In [1]: import numpy as np

In [2]: np.set_printoptions(suppress=True, linewidth=140)

In [3]: tidy = lambda a: np.round(a, 3) + 0

In [4]: arr = np.cumsum(np.array([[4, 5, 2, -2],
   ...:     [5, -4, 5, 1],
   ...:     [-1, -3, 4, 2],
   ...:     [-2, -5, -4, 5],
   ...:     [0, 1, 2, -1],
   ...:     [0, -4, -3, -2],
   ...:     [5, -1, 4, -3],
   ...:     [-3, -4, -2, -2],
   ...:     [-1, 2, -3, 5],
   ...:     [-4, -3, 4, 0],
   ...:     [-4, -4, -3, -4],
   ...:     [5, 5, -4, -5],
   ...:     [5, -5, -1, 3],
   ...:     [-3, 5, 3, 1],
   ...:     [-5, -3, 3, -2],
   ...:     [-4, 5, -3, -5],
   ...:     [4, 3, -3, -4],
   ...:     [4, 0, 0, -5]]), axis=0)

In [5]: print(arr)
[[  4   5   2  -2]
 [  9   1   7  -1]
 [  8  -2  11   1]
 [  6  -7   7   6]
 [  6  -6   9   5]
 [  6 -10   6   3]
 [ 11 -11  10   0]
 [  8 -15   8  -2]
 [  7 -13   5   3]
 [  3 -16   9   3]
 [ -1 -20   6  -1]
 [  4 -15   2  -6]
 [  9 -20   1  -3]
 [  6 -15   4  -2]
 [  1 -18   7  -4]
 [ -3 -13   4  -9]
 [  1 -10   1 -13]
 [  5 -10   1 -18]]

In [6]: dist = np.linalg.norm(arr[:, None] - arr[None], axis=-1)

In [7]: print(np.unravel_index(dist.round(6).argmax(), dist.shape))
(np.int64(0), np.int64(10))

In [8]: print(dist.mean(axis=1).argmax())
17

In [9]: print(np.flatnonzero(dist[4] < dist.mean() / 2))
[2 3 4 5]

In [10]: print(tidy(dist[:5, :5]))
[[ 0.     8.185 12.45  15.395 14.933]
 [ 8.185  0.     5.477 11.045  9.899]
 [12.45   5.477  0.     8.367  6.325]
 [15.395 11.045  8.367  0.     2.449]
 [14.933  9.899  6.325  2.449  0.   ]]

In [11]: Z = arr[[5, 12]].astype(float)

In [12]: for _ in range(3):
    ...:     z = np.linalg.norm(arr[:, None] - Z, axis=-1).argmin(axis=1)
    ...:     Z = np.array([arr[z == j].mean(axis=0) for j in range(2)])
    ...: 

In [13]: print(z)
[0 0 0 0 0 0 0 0 0 0 1 1 1 1 1 1 1 1]

In [14]: print(np.abs(Z[1] - Z[0]).argmax())
3

In [15]: print(np.bincount(z))
[10  8]

In [16]: print(Z)
[[  6.8    -7.4     7.4     1.6  ]
 [  2.75  -15.125   3.25   -7.   ]]
